% python3 -q
>>> import numpy as np
>>> np.set_printoptions(suppress=True, linewidth=100)
>>> data = np.loadtxt("mat.csv", delimiter=",")
>>> data
array([[  5.545, -22.847,  -7.096],
       [ 21.472,  22.869, -22.422],
       [ 20.742,  20.743, -21.752],
       [ 19.84 ,  22.505, -23.878],
       [  4.515, -24.612,  -6.799],
       [-25.269,  -8.687,  12.213],
       [-22.669,  -8.97 ,  11.777],
       [ 19.534,  22.536, -23.273],
       [ 19.116,  21.009, -20.554],
       [  6.139, -21.188,  -8.668],
       [  5.409, -22.017,  -8.968],
       [ 20.822,  21.223, -21.531],
       [-23.384,  -6.792,  12.013],
       [  4.722, -21.681,  -8.104],
       [  4.7  , -22.267,  -9.333],
       [  6.832, -20.62 ,  -7.81 ],
       [ 18.929,  23.103, -21.353],
       [ 20.006,  22.7  , -23.198],
       [  5.49 , -22.136,  -6.574],
       [ 20.818,  22.055, -22.478],
       [ 19.959,  21.918, -21.09 ],
       [  5.284, -23.588,  -9.329],
       [-24.598,  -8.336,   9.465],
       [-26.441,  -6.502,  11.279],
       [  7.112, -22.982,  -6.65 ],
       [ 20.302,  22.116, -20.293],
       [ 21.103,  23.086, -21.619],
       [-22.967,  -7.561,  11.312],
       [  6.005, -22.262,  -6.212]])
>>> Xs = (data - data.mean(axis=0)) / data.std(axis=0)
>>> np.argwhere(np.abs(Xs) > 2)
array([], shape=(0, 2), dtype=int64)
>>> coef = np.linalg.lstsq(np.delete(Xs, 1, axis=1), Xs[:, 1])[0]
>>> np.round(1 - np.var(Xs[:, 1] - np.delete(Xs, 1, axis=1) @ coef), 3)
np.float64(0.727)
